>>> import numpy as np
>>> from numpy import linalg as LA
>>> np.set_printoptions(precision=4, suppress=True, linewidth=160)
>>> def rd(a):
...     return np.round(a, 4) + 0
... 
>>> X = np.loadtxt("arr.csv", delimiter=",")
>>> print(X)
[[133. -16. -22.]
 [-16. 110.  16.]
 [-22.  16. 101.]]
>>> # equal to its transpose
>>> rng = np.random.default_rng(4883)
>>> z = rng.permutation(3)
>>> print(z)
[2 1 0]
>>> other = X[z][:, z]
>>> print(np.allclose(other, X))
False
>>> print(np.diag(other))
[101. 110. 133.]
>>> vals, V = LA.eigh(X)
>>> x = np.array([-3, -2, 2])
>>> print(x @ X @ x)
1985.0
>>> print(rd(V * np.sqrt(vals) @ V.T))
[[11.4679 -0.6961 -1.0018]
 [-0.6961 10.4381  0.7498]
 [-1.0018  0.7498  9.9717]]
>>> print(rd(LA.eigvalsh(X[1:, 1:])))
[ 88.8792 122.1208]
>>> print(np.abs(X).sum(axis=1).max(), rd(np.abs(vals).max()))
171.0 154.7318
>>> print(rd(V * np.abs(vals) @ V.T))
[[133. -16. -22.]
 [-16. 110.  16.]
 [-22.  16. 101.]]
>>> vals, V = LA.eigh(X)
>>> print(rd(LA.eigvalsh(X @ X)))
[ 7500.9125 10539.1529 23941.9346]
>>> print(rd(LA.svd(X, compute_uv=False)))
[154.7318 102.6604  86.6078]
>>> print(rd(V.T @ V))
[[1. 0. 0.]
 [0. 1. 0.]
 [0. 0. 1.]]
>>> print(rd(V @ np.diag(vals) @ V.T))
[[133. -16. -22.]
 [-16. 110.  16.]
 [-22.  16. 101.]]
>>> print((vals > 1e-8).sum(), (vals < -1e-8).sum())
3 0
>>> W1 = np.array([[1, 1, 5, 5], [1, 4, 5, 5], [5, 5, 1, 2]])
>>> c = np.array([9, 9, 1, -2])
>>> H = np.maximum(X @ W1 + c, 0)
>>> print(rd((H > 0).mean(axis=0)))
[1.     0.6667 1.     1.    ]
>>> print(H)
[[ 16.   0. 564. 539.]
 [183. 513. 487. 500.]
 [508. 556.  72. 170.]]
>>> print(LA.matrix_rank(H))
3
>>> print((H > 0).astype(int))
[[1 0 1 1]
 [1 1 1 1]
 [1 1 1 1]]
>>> Z = np.array([[5, -9, 5], [-2, -2, 9], [-4, 7, 3], [-9, -2, 6]])
>>> print(H @ Z)
[[-7027.  2726.  5006.]
 [-6559.  -264.  9993.]
 [ -390. -5520.  8780.]]
>>> print(W1 @ Z)
[[-62  14  59]
 [-68   8  86]
 [ -7 -52  85]]
>>> W0 = np.loadtxt("out11.csv", delimiter=",")
>>> print(W0)
[[-1.  2. -2.  3.  2.]
 [-2.  0.  0. -5.  1.]
 [-1. -4. -1.  0. -2.]
 [-2. -2. -1. -2. -1.]
 [-3.  1. -3.  1.  3.]
 [-2.  0.  0. -5.  1.]
 [ 0.  0.  0.  0.  0.]
 [ 1. -2.  0.  2. -1.]
 [-2. -1. -1. -2.  1.]
 [ 0.  0.  0.  0.  0.]
 [-2. -2. -1. -2. -1.]
 [-2.  1.  0. -5.  3.]
 [ 0.  0.  0.  0.  0.]
 [-2. -2. -1. -2. -1.]
 [-2. -1. -1. -2.  1.]
 [ 1. -2.  0.  2. -1.]
 [ 0.  2.  1. -3.  2.]
 [-2. -2. -1. -2. -1.]
 [ 0.  0.  0.  0.  0.]
 [ 1. -2.  0.  2. -1.]
 [ 1. -2.  0.  2. -1.]
 [-1. -4. -1.  0. -2.]
 [-2.  1.  0. -5.  3.]
 [-3.  1. -3.  1.  3.]
 [ 0.  2.  1. -3.  2.]]
>>> # row 5 repeats row 1
>>> left, sigma, Vt = LA.svd(W0)
>>> print(np.argmax(sigma[:-1] / (sigma[1:] + 1e-6)) + 1)
4
>>> other = left[:, :4] @ np.diag(sigma[:4]) @ Vt[:4]
>>> print(LA.matrix_rank(W0, rtol=0.05))
4
>>> print(rd(LA.norm(W0 - other) / LA.norm(W0)))
0.008
>>> print(rd(np.abs(W0 - other).max()))
0.0512
>>> print(LA.matrix_rank(other))
4
>>> Xs = (W0 - W0.mean(axis=0)) / W0.std(axis=0)
>>> print(np.argwhere(np.abs(Xs) > 2))
[[ 4  2]
 [23  2]]
>>> c = LA.lstsq(np.delete(Xs, 0, axis=1), Xs[:, 0])[0]
>>> print(np.abs(c).argmax())
1
>>> print(rd(1 - np.var(Xs[:, 0] - np.delete(Xs, 0, axis=1) @ c)))
0.9988
>>> Xs = W0 - W0.mean(axis=0)
>>> V = LA.svd(Xs)[2][:4]
>>> other = Xs - Xs @ V.T @ V
>>> print(rd(np.cov(Xs @ V.T, rowvar=False)))
[[7.9975 0.     0.     0.    ]
 [0.     4.014  0.     0.    ]
 [0.     0.     2.1542 0.    ]
 [0.     0.     0.     0.1635]]
>>> print(rd(np.diag(V.T @ V)))
[0.6287 0.9983 0.4467 0.9284 0.9979]
>>> print(rd(LA.norm(other) / LA.norm(Xs)))
0.0073
>>> D = LA.norm(W0[:, None] - W0[None], axis=-1)
>>> print(D.shape)
(25, 25)
>>> print(rd(LA.norm(W0 - W0.mean(axis=0), axis=1)))
[5.2539 4.2524 4.2712 2.4501 4.8377 4.2524 1.698  4.138  1.638  1.698  2.4501 5.1733 1.698  2.4501 1.638  4.138  4.1186 2.4501 1.698  4.138  4.138  4.2712
 5.1733 4.8377 4.1186]
>>> print(rd(D[:5, :5]))
[[0.     8.6023 7.874  7.2111 3.3166]
 [8.6023 0.     7.2111 4.2426 7.1414]
 [7.874  7.2111 0.     3.1623 7.6811]
 [7.2111 4.2426 3.1623 0.     6.245 ]
 [3.3166 7.1414 7.6811 6.245  0.    ]]
>>> print(np.flatnonzero(D[6] < D.mean() / 2))
[ 6  9 12 18]
>>> u = np.array([1, 2])
>>> print(np.convolve(W0[24], u))
[ 0.  2.  5. -1. -4.  4.]
>>> print(np.polyval(u, W0[24]))
[ 2.  4.  3. -1.  4.]
>>> print(np.array([np.convolve(row, u, "same") for row in W0]))
[[-1.  0.  2. -1.  8.]
 [-2. -4.  0. -5. -9.]
 [-1. -6. -9. -2. -2.]
 [-2. -6. -5. -4. -5.]
 [-3. -5. -1. -5.  5.]
 [-2. -4.  0. -5. -9.]
 [ 0.  0.  0.  0.  0.]
 [ 1.  0. -4.  2.  3.]
 [-2. -5. -3. -4. -3.]
 [ 0.  0.  0.  0.  0.]
 [-2. -6. -5. -4. -5.]
 [-2. -3.  2. -5. -7.]
 [ 0.  0.  0.  0.  0.]
 [-2. -6. -5. -4. -5.]
 [-2. -5. -3. -4. -3.]
 [ 1.  0. -4.  2.  3.]
 [ 0.  2.  5. -1. -4.]
 [-2. -6. -5. -4. -5.]
 [ 0.  0.  0.  0.  0.]
 [ 1.  0. -4.  2.  3.]
 [ 1.  0. -4.  2.  3.]
 [-1. -6. -9. -2. -2.]
 [-2. -3.  2. -5. -7.]
 [-3. -5. -1. -5.  5.]
 [ 0.  2.  5. -1. -4.]]
>>> mat = np.loadtxt("data.csv", delimiter=",")
>>> print(mat)
[[-0.6  0.2 -1.1  0.2  0.7 -0.2  1.1 -2.  -0.1  1.3]
 [ 0.4 -0.4  0.2  1.2  0.1 -0.6 -2.  -7.5  0.5  1.9]
 [ 1.1 -0.5  0.2  0.2  0.7 -2.7 -0.9  3.   1.4 -0.8]
 [-1.6 -1.6  0.8  0.1  0.5 -0.9 -0.7 -4.5 -2.5  0.1]
 [ 0.9 -0.6 -0.8 -1.6 -0.6 -0.5 -0.2 -3.  -0.5  1.7]
 [ 1.  -0.2  1.4  1.1  2.8 -0.3  0.8  6.5 -0.5  0.9]
 [-0.4 -0.3 -3.1 -1.6  0.5  2.4  0.9 -2.5  0.1  1.3]]
>>> u, r1 = mat[6], mat[2]
>>> print(rd(u @ u))
27.19
>>> p = (u @ r1) / (u @ u) * u
>>> print(rd(LA.norm(u + r1) ** 2 + LA.norm(u - r1) ** 2))
97.84
>>> print(rd((r1 - p) @ u))
0.0
>>> print(rd(r1 - p))
[ 0.8562 -0.6828 -1.6892 -0.7751  1.0047 -1.2374 -0.3515  1.4765  1.4609 -0.0078]
>>> th = np.radians(90)
>>> r_ = np.eye(10)
>>> r_[7, 7] = r_[0, 0] = np.cos(th)
>>> r_[7, 0], r_[0, 7] = -np.sin(th), np.sin(th)
>>> print(rd(r_))
[[ 0.  0.  0.  0.  0.  0.  0.  1.  0.  0.]
 [ 0.  1.  0.  0.  0.  0.  0.  0.  0.  0.]
 [ 0.  0.  1.  0.  0.  0.  0.  0.  0.  0.]
 [ 0.  0.  0.  1.  0.  0.  0.  0.  0.  0.]
 [ 0.  0.  0.  0.  1.  0.  0.  0.  0.  0.]
 [ 0.  0.  0.  0.  0.  1.  0.  0.  0.  0.]
 [ 0.  0.  0.  0.  0.  0.  1.  0.  0.  0.]
 [-1.  0.  0.  0.  0.  0.  0.  0.  0.  0.]
 [ 0.  0.  0.  0.  0.  0.  0.  0.  1.  0.]
 [ 0.  0.  0.  0.  0.  0.  0.  0.  0.  1.]]
>>> other = mat @ r_.T
>>> print(rd(LA.svd(mat, compute_uv=False)), rd(LA.svd(other, compute_uv=False)))
[12.6274  5.4872  3.9198  3.6768  2.6722  1.9165  1.4529] [12.6274  5.4872  3.9198  3.6768  2.6722  1.9165  1.4529]
>>> print(rd(LA.det(r_)), np.trace(r_))
1.0 8.0
>>> print(np.abs(other - mat).max(axis=0))
[7.9 0.  0.  0.  0.  0.  0.  7.5 0.  0. ]
>>> print(np.allclose(LA.norm(mat, axis=1), LA.norm(other, axis=1)))
True
>>> T = np.stack([mat, -3 * mat, mat[::-1]])
>>> print(LA.matrix_rank(T.reshape(3, -1)))
2
>>> print(rd(np.einsum("bij,cij->bc", T, T)))
[[ 231.37 -694.11  -55.53]
 [-694.11 2082.33  166.59]
 [ -55.53  166.59  231.37]]
>>> other = mat / LA.norm(mat, axis=1, keepdims=True)
>>> cov = other @ other.T
>>> print(np.argwhere(np.triu(np.abs(cov) > 0.95, 1)))
[]
>>> print(rd(LA.norm(mat)))
15.2109
>>> print(LA.matrix_rank(mat))
7
>>> print(rd(mat.mean(axis=0)))
[ 0.1143 -0.4857 -0.3429 -0.0571  0.6714 -0.4    -0.1429 -1.4286 -0.2286  0.9143]
>>> print(rd(LA.svd(mat, compute_uv=False)))
[12.6274  5.4872  3.9198  3.6768  2.6722  1.9165  1.4529]
>>> print(mat.shape)
(7, 10)
>>> print(np.count_nonzero(mat))
70
>>> arr = np.load("w.npy")
>>> print(arr)
[[0 0 1 0 0]
 [2 0 0 0 0]
 [0 1 0 0 0]
 [0 0 0 2 0]
 [0 0 0 0 0]]
>>> # 3 groups of indices that never mix
>>> print(np.unique(arr.round(6), axis=0).shape)
(5, 5)
>>> print(rd(LA.norm(arr, 2) / LA.norm(arr)))
0.6325
>>> print([round(float(x), 4) for x in LA.svd(arr, compute_uv=False)[:3]])
[2.0, 2.0, 1.0]
>>> r = LA.matrix_rank(arr)
>>> print(r)
4
>>> ns = LA.svd(arr)[2][r:].T
>>> print(np.allclose(arr @ ns, 0))
True
>>> print(LA.matrix_rank(arr.T @ arr), LA.matrix_rank(arr @ arr.T))
4 4
>>> print([int(LA.matrix_rank(np.delete(arr, i, axis=0))) for i in range(5)])
[3, 3, 3, 3, 4]
